% python3 -q
>>> import numpy as np
>>> import numpy.linalg as la
>>> np.set_printoptions(precision=2, suppress=True, linewidth=140, legacy="1.25")
>>> F = np.array([[0, 0, 0, 1, 0, 0, 0, 0],
...     [0, 0, 1, 0, 1, 0, 0, 0],
...     [0, 1, 0, 0, 0, 0, 0, 0],
...     [1, 0, 0, 0, 0, 0, 1, 0],
...     [0, 1, 0, 0, 0, 0, 0, 0],
...     [0, 0, 0, 0, 0, 0, 0, 1],
...     [0, 0, 0, 1, 0, 0, 0, 0],
...     [0, 0, 0, 0, 0, 1, 0, 0]])
>>> la.matrix_rank(F, rtol=0.1)
6
>>> Y = np.array([[1, 3], [3, 1], [1, 3], [3, 1], [2, 1], [2, 3], [3, 2], [0, 1]])
>>> F @ Y
array([[3, 1],
       [3, 4],
       [3, 1],
       [4, 5],
       [3, 1],
       [0, 1],
       [3, 1],
       [2, 3]])
>>> la.matrix_rank(np.vstack([F, Y.T]))
8
>>> np.einsum("ij->j", F)
array([1, 2, 1, 2, 1, 1, 1, 1])
>>> np.einsum("ik,kj->ji", F, Y)
array([[3, 3, 3, 4, 3, 0, 3, 2],
       [1, 4, 1, 5, 1, 1, 1, 3]])
>>> np.einsum("ij,ij->i", F, F)
array([1, 2, 1, 2, 1, 1, 1, 1])
>>> r0, g = F[2], F[6]
>>> r0 @ g
0
>>> p = (r0 @ g) / (r0 @ r0) * r0
>>> (g - p) @ r0
0.0
>>> g - p
array([0., 0., 0., 1., 0., 0., 0., 0.])
>>> np.outer(r0, g)
array([[0, 0, 0, 0, 0, 0, 0, 0],
       [0, 0, 0, 1, 0, 0, 0, 0],
       [0, 0, 0, 0, 0, 0, 0, 0],
       [0, 0, 0, 0, 0, 0, 0, 0],
       [0, 0, 0, 0, 0, 0, 0, 0],
       [0, 0, 0, 0, 0, 0, 0, 0],
       [0, 0, 0, 0, 0, 0, 0, 0],
       [0, 0, 0, 0, 0, 0, 0, 0]])
>>> np.round(la.norm(r0 + g) ** 2 + la.norm(r0 - g) ** 2, 2)
4.0
>>> rank = la.matrix_rank(F)
>>> rank
6
>>> N = la.svd(F)[2][rank:].T
>>> [int(la.matrix_rank(np.delete(F, i, axis=0))) for i in range(8)]
[6, 5, 6, 5, 6, 5, 6, 5]
>>> print(np.allclose(F @ N, 0))
True
>>> J = np.load("x.npy")
>>> J
array([[0, 1, 0, 1],
       [1, 0, 1, 1],
       [0, 1, 0, 1],
       [1, 1, 1, 0]])
>>> left, sigma, Vt = la.svd(J)
>>> vecs = Vt[:(sigma > 1e-8).sum()]
>>> rng = np.random.default_rng(81)
>>> x = J[0] + 5 * J[1] + rng.integers(2) * np.eye(4)[3]
>>> x
array([5., 1., 5., 6.])
>>> np.round(vecs.T @ vecs, 2) + 0
array([[0.5, 0. , 0.5, 0. ],
       [0. , 1. , 0. , 0. ],
       [0.5, 0. , 0.5, 0. ],
       [0. , 0. , 0. , 1. ]])
>>> la.matrix_rank(np.vstack([J, x]))
3
>>> np.allclose(vecs.T @ vecs @ x, x)
True
>>> la.cond(J) > 100
True
>>> la.matrix_rank(J, rtol=0.1)
3
>>> print(np.argsort(-la.norm(J, axis=0).round(6), kind="stable")[:3])
[1 3 0]
>>> arr = np.loadtxt("block14.csv", delimiter=",")
>>> arr
array([[ 3.,  0.,  3.,  2.,  2.,  2., -3., -3., -2.],
       [ 0.,  3.,  0.,  3.,  2.,  2.,  2., -3., -3.],
       [ 3.,  0.,  3.,  0.,  3.,  2.,  2.,  2., -3.],
       [ 2.,  3.,  0.,  3.,  0.,  3.,  2.,  2.,  2.],
       [ 2.,  2.,  3.,  0.,  3.,  0.,  3.,  2.,  2.],
       [ 2.,  2.,  2.,  3.,  0.,  3.,  0.,  3.,  2.],
       [-3.,  2.,  2.,  2.,  3.,  0.,  3.,  0.,  3.],
       [-3., -3.,  2.,  2.,  2.,  3.,  0.,  3.,  0.],
       [-2., -3., -3.,  2.,  2.,  2.,  3.,  0.,  3.]])
>>> Y = la.invert(arr)
Traceback (most recent call last):
  File "<python-input-38>", line 1, in <module>
    Y = la.invert(arr)
        ^^^^^^^^^
AttributeError: module 'numpy.linalg' has no attribute 'invert'
>>> Y = la.inv(arr)
>>> np.allclose(Y, arr.T)
False
>>> np.round(la.cond(arr), 2)
102.95
>>> (np.abs(Y) > 1e-9).astype(int)
array([[1, 1, 1, 1, 1, 1, 1, 1, 1],
       [1, 1, 1, 1, 1, 1, 1, 1, 1],
       [1, 1, 1, 1, 1, 1, 1, 1, 1],
       [1, 1, 1, 1, 1, 1, 1, 1, 1],
       [1, 1, 1, 1, 1, 1, 1, 1, 1],
       [1, 1, 1, 1, 1, 1, 1, 1, 1],
       [1, 1, 1, 1, 1, 1, 1, 1, 1],
       [1, 1, 1, 1, 1, 1, 1, 1, 1],
       [1, 1, 1, 1, 1, 1, 1, 1, 1]])
>>> np.round(la.slogdet(arr)[0], 2)
-1.0
>>> np.round(arr @ Y, 2) + 0
array([[1., 0., 0., 0., 0., 0., 0., 0., 0.],
       [0., 1., 0., 0., 0., 0., 0., 0., 0.],
       [0., 0., 1., 0., 0., 0., 0., 0., 0.],
       [0., 0., 0., 1., 0., 0., 0., 0., 0.],
       [0., 0., 0., 0., 1., 0., 0., 0., 0.],
       [0., 0., 0., 0., 0., 1., 0., 0., 0.],
       [0., 0., 0., 0., 0., 0., 1., 0., 0.],
       [0., 0., 0., 0., 0., 0., 0., 1., 0.],
       [0., 0., 0., 0., 0., 0., 0., 0., 1.]])
>>> np.round(la.inv(Y), 2) + 0
array([[ 3.,  0.,  3.,  2.,  2.,  2., -3., -3., -2.],
       [ 0.,  3.,  0.,  3.,  2.,  2.,  2., -3., -3.],
       [ 3.,  0.,  3.,  0.,  3.,  2.,  2.,  2., -3.],
       [ 2.,  3.,  0.,  3.,  0.,  3.,  2.,  2.,  2.],
       [ 2.,  2.,  3.,  0.,  3.,  0.,  3.,  2.,  2.],
       [ 2.,  2.,  2.,  3.,  0.,  3.,  0.,  3.,  2.],
       [-3.,  2.,  2.,  2.,  3.,  0.,  3.,  0.,  3.],
       [-3., -3.,  2.,  2.,  2.,  3.,  0.,  3.,  0.],
       [-2., -3., -3.,  2.,  2.,  2.,  3.,  0.,  3.]])
>>> ev, vecs = la.eigvalsh(arr)
Traceback (most recent call last):
  File "<python-input-46>", line 1, in <module>
    ev, vecs = la.eigvalsh(arr)
    ^^^^^^^^
ValueError: too many values to unpack (expected 2)
>>> ev, vecs = la.eigh(arr)
>>> (ev > 1e-8).sum(), (ev < -1e-8).sum()
(6, 3)
>>> la.svd(arr, compute_uv=False)
array([12.25,  9.89,  7.29,  7.04,  6.12,  4.75,  3.8 ,  0.18,  0.12])
>>> np.unique(ev.round(6) + 0, return_counts=True)[1]
array([1, 1, 1, 1, 1, 1, 1, 1, 1])
>>> np.round(vecs @ np.diag(ev) @ vecs.T, 2) + 0
array([[ 3.,  0.,  3.,  2.,  2.,  2., -3., -3., -2.],
       [ 0.,  3.,  0.,  3.,  2.,  2.,  2., -3., -3.],
       [ 3.,  0.,  3.,  0.,  3.,  2.,  2.,  2., -3.],
       [ 2.,  3.,  0.,  3.,  0.,  3.,  2.,  2.,  2.],
       [ 2.,  2.,  3.,  0.,  3.,  0.,  3.,  2.,  2.],
       [ 2.,  2.,  2.,  3.,  0.,  3.,  0.,  3.,  2.],
       [-3.,  2.,  2.,  2.,  3.,  0.,  3.,  0.,  3.],
       [-3., -3.,  2.,  2.,  2.,  3.,  0.,  3.,  0.],
       [-2., -3., -3.,  2.,  2.,  2.,  3.,  0.,  3.]])
>>> print(np.round(vecs.T @ arr @ vecs, 2) + 0)
[[-7.29  0.    0.    0.    0.    0.    0.    0.    0.  ]
 [ 0.   -4.75  0.    0.    0.    0.    0.    0.    0.  ]
 [ 0.    0.   -0.18  0.    0.    0.    0.    0.    0.  ]
 [ 0.    0.    0.    0.12  0.    0.    0.    0.    0.  ]
 [ 0.    0.    0.    0.    3.8   0.    0.    0.    0.  ]
 [ 0.    0.    0.    0.    0.    6.12  0.    0.    0.  ]
 [ 0.    0.    0.    0.    0.    0.    7.04  0.    0.  ]
 [ 0.    0.    0.    0.    0.    0.    0.    9.89  0.  ]
 [ 0.    0.    0.    0.    0.    0.    0.    0.   12.25]]
>>> np.round(vecs.T @ vecs, 2) + 0
array([[1., 0., 0., 0., 0., 0., 0., 0., 0.],
       [0., 1., 0., 0., 0., 0., 0., 0., 0.],
       [0., 0., 1., 0., 0., 0., 0., 0., 0.],
       [0., 0., 0., 1., 0., 0., 0., 0., 0.],
       [0., 0., 0., 0., 1., 0., 0., 0., 0.],
       [0., 0., 0., 0., 0., 1., 0., 0., 0.],
       [0., 0., 0., 0., 0., 0., 1., 0., 0.],
       [0., 0., 0., 0., 0., 0., 0., 1., 0.],
       [0., 0., 0., 0., 0., 0., 0., 0., 1.]])
>>> print(ev)
[-7.29 -4.75 -0.18  0.12  3.8   6.12  7.04  9.89 12.25]
>>> np.abs(vecs[:, -1]).round(6).argmax()
3
>>> left, sigma, Vt = la.svd(arr)
>>> sigma
array([12.25,  9.89,  7.29,  7.04,  6.12,  4.75,  3.8 ,  0.18,  0.12])
>>> np.argmax(sigma[:-1] / (sigma[1:] + 1e-6)) + 1
7
>>> Y = left[:, :7] @ np.diag(sigma[:7]) @ Vt[:7]
>>> la.matrix_rank(Y)
7
>>> round(float(np.abs(arr - Y).max()), 2)
0.08
>>> ev, vecs = la.eigh(J)
>>> la.eigvalsh(J + -1 * np.eye(4))
array([-2.56, -2.  , -1.  ,  1.56])
>>> np.round(la.eigvalsh(J @ J), 2) + 0
array([0.  , 1.  , 2.44, 6.56])
>>> np.round(la.svd(J, compute_uv=False), 2) + 0
array([2.56, 1.56, 1.  , 0.  ])
>>> feats = np.load("arr.npy")
>>> print(feats)
[[ 0  0  0  0  0  3]
 [ 0  0  0  3  0  0]
 [ 0  0  0  0 -2  0]
 [ 0  0  0  0  0  0]
 [ 0  3  0  0  0  0]
 [ 0  0  3  0  0  0]]
>>> feats[3] @ feats[2]
0
>>> np.round(la.norm(feats[3], 1), 2), round(la.norm(feats[3], np.inf), 2)
(0.0, 0.0)
>>> round(float(la.norm(feats, 1)), 2), round(la.norm(feats, np.inf), 2)
(3.0, 3.0)
>>> round(la.norm(feats[3] - feats[2]), 2)
2.0
>>> print(la.norm(feats, axis=0))
[0. 3. 3. 3. 2. 3.]
>>> la.matrix_rank(feats, rtol=0.1)
5
>>> np.argsort(-la.norm(feats, axis=0).round(6), kind="stable")[:3]
array([1, 2, 3])
>>> X = np.load("out9.npy")
>>> print(X)
[[ 0.68  1.14  1.02 -1.09  0.03  0.29 -0.89  1.31]
 [ 0.06 -0.25  0.03 -1.1  -0.36  0.69 -1.09 -1.41]
 [ 0.51 -0.09  0.18  0.36  0.27 -0.16 -0.18  0.88]
 [ 0.64  0.16  0.55  0.73  0.45 -0.38 -0.1   0.05]
 [-0.75 -1.14 -0.36 -0.09 -0.36  0.05 -0.17 -2.98]
 [-0.28 -0.5  -0.42  0.25 -0.23  0.16 -0.01 -1.2 ]
 [-0.69 -0.82 -0.52 -0.02 -0.35  0.26 -0.14 -1.98]]
>>> W1 = np.array([[0, 3, 3, 3, 3, 1],
...     [2, 0, 2, 1, 3, 1],
...     [0, 1, 2, 1, 0, 0],
...     [0, 3, 0, 2, 0, 1],
...     [1, 2, 0, 1, 0, 0],
...     [3, 2, 2, 0, 0, 1],
...     [1, 0, 2, 1, 1, 1],
...     [0, 2, 0, 3, 1, 2]])
>>> c = np.array([-5, 5, -4, 3, 2, -4])
>>> act = np.maximum(X @ W1 + c, 0)
>>> (act > 0).mean(axis=0)
array([0.  , 0.57, 0.14, 0.43, 0.43, 0.  ])
>>> basis = np.array([[-3, -2, -1],
...     [0, 1, 2],
...     [1, -1, 0],
...     [2, 3, 0],
...     [-3, 1, 0],
...     [2, 0, 3]])
>>> print((act @ basis).round(6).argmax(axis=1))
[1 0 1 1 0 2 0]
>>> act @ basis
array([[-6.3 , 39.04, 16.1 ],
       [ 0.  ,  0.  ,  0.  ],
       [ 4.26, 37.94, 19.54],
       [ 2.13, 37.02, 19.8 ],
       [ 0.  ,  0.  ,  0.  ],
       [ 0.  ,  1.95,  3.9 ],
       [ 0.  ,  0.  ,  0.  ]])
>>> t3 = np.stack([X, -2 * X, X[::-1]])
>>> la.matrix_rank(t3)
array([7, 7, 7])
>>> (t3 @ X.T).shape
(3, 7, 7)
>>> la.norm(t3, axis=(1, 2))
array([ 5.77, 11.54,  5.77])
>>> Y = X + rng.integers(-2, 3, (7, 6)) @ rng.integers(-2, 3, (6, 8))
>>> print(Y)
[[  0.68  -4.86  -8.98   1.91   3.03  -0.71  -8.89   5.31]
 [  3.06  -7.25  -7.97   1.9    4.64  -3.31  -5.09   3.59]
 [  2.51   3.91   8.18  -7.64   3.27   4.84   5.82   3.88]
 [ -0.36   1.16  -2.45   3.73  -5.55 -11.38 -12.1   -6.95]
 [  3.25  -3.14   0.64   1.91   0.64   1.05   5.83  -0.98]
 [ -1.28  -3.5   -2.42   4.25  -1.23   2.16   5.99  -1.2 ]
 [ -2.69  -2.82  -4.52  -2.02  -0.35  -3.74  -6.14  -1.98]]
>>> print(Y - X)
[[  0.  -6. -10.   3.   3.  -1.  -8.   4.]
 [  3.  -7.  -8.   3.   5.  -4.  -4.   5.]
 [  2.   4.   8.  -8.   3.   5.   6.   3.]
 [ -1.   1.  -3.   3.  -6. -11. -12.  -7.]
 [  4.  -2.   1.   2.   1.   1.   6.   2.]
 [ -1.  -3.  -2.   4.  -1.   2.   6.   0.]
 [ -2.  -2.  -4.  -2.   0.  -4.  -6.   0.]]
>>> print(la.matrix_rank(Y - X, tol=1e-8))
6
>>> np.round(la.svd(Y - X, compute_uv=False), 2) + 0
array([27.61, 18.2 , 10.82,  6.36,  3.22,  1.25,  0.  ])
>>> np.abs(Y - X).sum(axis=1)
array([35., 39., 39., 44., 19., 19., 20.])
